$ python -q
>>> import numpy as np
>>> np.set_printoptions(precision=3, suppress=True, linewidth=120)
>>> F = np.loadtxt("a.csv", delimiter=",")
>>> F
array([[-59.896,  21.418,  42.298],
       [-59.184,  19.468,  40.953],
       [-60.182,  20.196,  41.847],
       [-61.758,  21.397,  40.563],
       [-59.552,  19.61 ,  38.946],
       [-59.722,  21.732,  39.19 ],
       [-60.442,  21.508,  39.591],
       [-61.314,  17.72 ,  39.528],
       [-60.033,  20.897,  40.135],
       [-59.775,  20.626,  39.886],
       [-60.718,  20.09 ,  40.005],
       [-59.253,  22.535,  40.735]])
>>> np.linalg.matrix_rank(F, rtol=0.1)
np.int64(1)
>>> Xs = F - F.mean(axis=0)
>>> Uu, sv, VT = np.linalg.svd(Xs, full_matrices=False)
>>> np.searchsorted(np.cumsum(sv ** 2) / (sv ** 2).sum(), 0.9) + 1
np.int64(3)
>>> sv ** 2 / (sv ** 2).sum()
array([0.549, 0.282, 0.168])
>>> np.abs(VT[0]).argmax()
np.int64(1)
>>> lab = F[:, 0] > np.median(F[:, 0])
>>> r0 = F[lab].mean(axis=0) - F[~lab].mean(axis=0)
>>> r0
array([1.177, 0.597, 0.056])
>>> np.argsort(-np.abs(r0).round(6), kind="stable")
array([0, 1, 2])
>>> lab.astype(int)
array([1, 1, 0, 0, 1, 1, 0, 0, 0, 1, 0, 1])
>>> ((F - F.mean(axis=0)) @ r0 > 0).astype(int)
array([1, 1, 0, 0, 1, 1, 1, 0, 1, 1, 0, 1])
>>> B = np.c_[F[:, :2] @ np.array([[-9, 4], [-1, -9]]), np.array([0, 2, 0, 0, 4, 0, 4, 3, 4, 1, 0, 4])]
>>> B
array([[ 517.646, -432.346,    0.   ],
       [ 513.188, -411.948,    2.   ],
       [ 521.442, -422.492,    0.   ],
       [ 534.425, -439.605,    0.   ],
       [ 516.358, -414.698,    4.   ],
       [ 515.766, -434.476,    0.   ],
       [ 522.47 , -435.34 ,    4.   ],
       [ 534.106, -404.736,    3.   ],
       [ 519.4  , -428.205,    4.   ],
       [ 517.349, -424.734,    1.   ],
       [ 526.372, -423.682,    0.   ],
       [ 510.742, -439.827,    4.   ]])
>>> np.linalg.matrix_rank(np.c_[F, B])
np.int64(4)
>>> np.round(np.linalg.lstsq(F, B[:, 0])[0], 3) + 0
array([-9., -1.,  0.])
>>> basis = F[[9, 7]].astype(float)
>>> for _ in range(7):
...     lab = np.linalg.norm(F[:, None] - basis, axis=-1).argmin(axis=1)
...     basis = np.array([F[lab == j].mean(axis=0) for j in range(2)])
... 
>>> lab
array([0, 0, 0, 0, 0, 0, 0, 1, 0, 0, 0, 0])
>>> np.bincount(lab)
array([11,  1])
>>> np.abs(basis[1] - basis[0]).argmax()
np.int64(1)
>>> basis[1] - basis[0]
array([-1.267, -3.142, -0.849])
>>> J = np.load("run9.npy")
>>> J
array([[-4,  1, -4],
       [ 1, -4,  2],
       [-4,  2,  2]])
>>> B = J / np.sqrt((J ** 2).mean(axis=1, keepdims=True))
>>> np.linalg.norm(B, axis=1)
array([1.732, 1.732, 1.732])
>>> np.linalg.matrix_rank(J - J.mean(axis=1, keepdims=True))
np.int64(2)
>>> B = np.array([[2, 4], [7, 5]])
>>> basis = np.kron(B, J)
>>> np.linalg.matrix_rank(basis)
np.int64(6)
>>> basis.shape
(6, 6)
>>> basis
array([[ -8,   2,  -8, -16,   4, -16],
       [  2,  -8,   4,   4, -16,   8],
       [ -8,   4,   4, -16,   8,   8],
       [-28,   7, -28, -20,   5, -20],
       [  7, -28,  14,   5, -20,  10],
       [-28,  14,  14, -20,  10,  10]])
>>> x = np.array([-2, 0, 2])
>>> y = J @ x
>>> b, lr = np.zeros(3), 1 / np.linalg.norm(J, 2) ** 2
>>> for i in range(25):
...     b -= lr * J.T @ (J @ b - y)
...     if i % 5 == 0: print(i, round(np.linalg.norm(J @ b - y), 3))
... 
0 7.481
5 1.098
10 0.27
15 0.087
20 0.029
>>> b
array([-1.998,  0.003,  2.   ])
>>> feats = np.load("x.npy")
>>> feats
array([[6., 5., 5., 5., 0.],
       [5., 6., 5., 5., 0.],
       [5., 5., 6., 5., 0.],
       [5., 5., 5., 6., 0.],
       [0., 0., 0., 0., 6.]])
>>> proj = np.triu(np.array([[2, -3, 3, -2, -2],
...     [2, -3, -1, -2, 1],
...     [1, 1, 1, -1, 3],
...     [3, -3, -2, -1, 3],
...     [1, -1, -2, 2, -1]]), 1) + np.eye(5)
>>> B = proj @ feats @ np.linalg.inv(proj)
>>> B
array([[  -4.,  -20.,  -10.,  -65.,  225.],
       [ -10.,  -39.,  -20., -130.,  475.],
       [   0.,    0.,    1.,    0.,   15.],
       [   5.,   20.,   10.,   66., -220.],
       [   0.,    0.,    0.,    0.,    6.]])
>>> proj @ feats - feats @ proj
array([[-10.,   5., -20.,  15., -35.],
       [-15.,   0., -25.,  10., -20.],
       [ -5.,  10., -15.,  20., -10.],
       [  0.,  15., -10.,  25., -10.],
       [  0.,   0.,   0.,   0.,   0.]])
>>> B = np.linalg.inv(feats)
>>> round(np.linalg.slogdet(feats)[0], 3)
np.float64(1.0)
>>> (np.abs(B) > 1e-9).astype(int)
array([[1, 1, 1, 1, 0],
       [1, 1, 1, 1, 0],
       [1, 1, 1, 1, 0],
       [1, 1, 1, 1, 0],
       [0, 0, 0, 0, 1]])
>>> np.round(feats @ B, 3) + 0
array([[1., 0., 0., 0., 0.],
       [0., 1., 0., 0., 0.],
       [0., 0., 1., 0., 0.],
       [0., 0., 0., 1., 0.],
       [0., 0., 0., 0., 1.]])
>>> np.round(np.linalg.det(feats) * np.linalg.det(B), 3)
np.float64(1.0)
>>> np.allclose(B, feats.T)
False
>>> r0 = np.array([-2, -2, 0])
>>> K = r0[np.abs(np.subtract.outer(np.arange(3), np.arange(3)))]
>>> K
array([[-2, -2,  0],
       [-2, -2, -2],
       [ 0, -2, -2]])
>>> ev, vecs = np.linalg.eigh(K)
>>> x = np.array([3, 3, 3])
>>> x @ K @ x
np.int64(-126)
>>> (np.sign(vecs[:, -1].round(6)) == np.sign(vecs[0, -1].round(6))).astype(int)
array([1, 0, 1])
>>> vecs * np.maximum(ev, 0) @ vecs.T
array([[ 0.207, -0.293,  0.207],
       [-0.293,  0.414, -0.293],
       [ 0.207, -0.293,  0.207]])
>>> round(x @ K @ x / (x @ x), 3), np.round(ev[0], 3), round(float(ev[-1]), 3)
(np.float64(-4.667), np.float64(-4.828), 0.828)
>>> B = np.array([[0, 1, -2], [1, 0, -1]])
>>> basis = np.kron(B, K)
>>> np.linalg.matrix_rank(basis)
np.int64(6)
>>> basis.shape
(6, 9)
>>> x = np.array([-5, -4, 3])
>>> y = K @ x
>>> y
array([18, 12,  2])
>>> np.linalg.solve(K.T, K[0])
array([ 1., -0., -0.])
>>> r0 = np.array([-7, 3, 4])
>>> A = r0[np.abs(np.subtract.outer(np.arange(3), np.arange(3)))]
>>> A
array([[-7,  3,  4],
       [ 3, -7,  3],
       [ 4,  3, -7]])
>>> np.allclose(A, A.T)
True
>>> (A + A.T) / 2
array([[-7.,  3.,  4.],
       [ 3., -7.,  3.],
       [ 4.,  3., -7.]])
>>> np.sort(np.abs(np.linalg.eigvals(A)))
array([ 0.31,  9.69, 11.  ])
>>> np.linalg.matrix_power(A, 3)
array([[-796,  291,  535],
       [ 291, -649,  291],
       [ 535,  291, -796]])
>>> A @ A
array([[ 74, -30, -47],
       [-30,  67, -30],
       [-47, -30,  74]])
>>> data = np.load("mat.npy")
>>> data
array([[4., 0., 0., 0., 3.],
       [0., 4., 3., 3., 0.],
       [0., 3., 4., 3., 0.],
       [0., 3., 3., 4., 0.],
       [3., 0., 0., 0., 4.]])
>>> B = np.array([[-1, 0], [1, -2], [2, 2], [1, 3], [-1, 1]])
>>> B.T @ data.T
array([[-7., 13., 14., 13., -7.],
       [ 3.,  7., 11., 12.,  4.]])
>>> np.einsum("ij->j", data)
array([ 7., 10., 10., 10.,  7.])
>>> np.einsum("ik,kj->ij", data, B)
array([[-7.,  3.],
       [13.,  7.],
       [14., 11.],
       [13., 12.],
       [-7.,  4.]])
>>> np.linalg.matrix_rank(data @ B)
np.int64(2)
>>> np.vstack([data, B.T]).shape
(7, 5)
>>> np.einsum("ik,kj->ji", data, B)
array([[-7., 13., 14., 13., -7.],
       [ 3.,  7., 11., 12.,  4.]])
